$ python3 -q
>>> import numpy as np
>>> np.set_printoptions(precision=3, suppress=True, linewidth=140)
>>> W0 = np.loadtxt("w.csv", delimiter=",")
>>> print(W0)
[[ 2.66  -1.555 -1.177 -2.951 -2.326]
 [-1.735 -2.267 -1.955  3.46   1.028]
 [ 2.316  1.216  1.108 -3.773 -1.642]
 [ 2.721 -0.981 -0.698 -3.304 -2.288]
 [ 1.769 -3.256 -2.626 -0.922 -1.877]
 [ 2.527  0.605  0.61  -3.778 -1.899]
 [-2.68   0.14   0.002  3.641  2.131]
 [-1.154 -2.922 -2.474  2.964  0.474]
 [ 2.648 -1.62  -1.232 -2.904 -2.326]
 [ 0.478 -3.683 -3.036  1.064 -0.925]
 [-1.641  3.354  2.713  0.699  1.791]
 [ 2.344  1.147  1.051 -3.779 -1.675]
 [-2.605 -0.292 -0.353  3.739  2.007]
 [ 0.893 -3.662 -3.001  0.479 -1.249]
 [ 0.951  3.094  2.608 -2.764 -0.288]]
>>> # rows and columns are dependent
>>> np.unique(W0.round(6), axis=0).shape
(15, 5)
>>> np.allclose(W0[:-1].T @ np.linalg.lstsq(W0[:-1].T, W0[-1])[0], W0[-1])
True
>>> np.linalg.lstsq(W0[:-1].T, W0[-1])[2]
np.int32(2)
>>> round(np.linalg.norm(W0, 2) / np.linalg.norm(W0), 3)
np.float64(0.777)
>>> np.argsort(-np.linalg.norm(W0, axis=0).round(6), kind="stable")[:3]
array([3, 1, 0])
>>> print([round(float(x), 3) for x in np.linalg.svd(W0, compute_uv=False)[:3]])
[15.043, 12.195, 0.0]
>>> np.linalg.cond(W0) > 100
np.True_
>>> cen = W0 - W0.mean(axis=0)
>>> Uu, s, Vt = np.linalg.svd(cen, full_matrices=False)
>>> Vt[0] * np.sign(Vt[0, np.abs(Vt[0]).argmax()])
array([-0.481, -0.196, -0.183,  0.758,  0.35 ])
>>> print(np.linalg.matrix_rank(cen))
2
>>> s.round(3) + 0
array([14.742, 11.376,  0.   ,  0.   ,  0.   ])
>>> np.abs(Vt[0]).argmax()
np.int64(3)
>>> print(np.searchsorted(np.cumsum(s ** 2) / (s ** 2).sum(), 0.9) + 1)
2
>>> (np.sign(Uu[:, 0]) == np.sign(Uu[0, 0])).astype(int)
array([1, 0, 1, 1, 1, 1, 0, 0, 1, 0, 0, 1, 0, 0, 1])
>>> np.round(s ** 2 / (s ** 2).sum(), 3) + 0
array([0.627, 0.373, 0.   , 0.   , 0.   ])
>>> X = np.array([[18, 2, 1, 0, 3, 3, 3],
...     [1, -3, 3, 1, 1, 1, 3],
...     [3, 2, 18, 3, 3, 2, 0],
...     [1, 1, 2, 6, 0, 3, 2],
...     [1, 3, 1, 3, -12, 3, 3],
...     [1, 3, 3, 2, 1, 10, 1],
...     [0, 2, 3, 2, 3, 2, -12]])
>>> X
array([[ 18,   2,   1,   0,   3,   3,   3],
       [  1,  -3,   3,   1,   1,   1,   3],
       [  3,   2,  18,   3,   3,   2,   0],
       [  1,   1,   2,   6,   0,   3,   2],
       [  1,   3,   1,   3, -12,   3,   3],
       [  1,   3,   3,   2,   1,  10,   1],
       [  0,   2,   3,   2,   3,   2, -12]])
>>> Y = X / np.sqrt((X ** 2).mean(axis=1, keepdims=True))
>>> Y[0]
array([2.524, 0.28 , 0.14 , 0.   , 0.421, 0.421, 0.421])
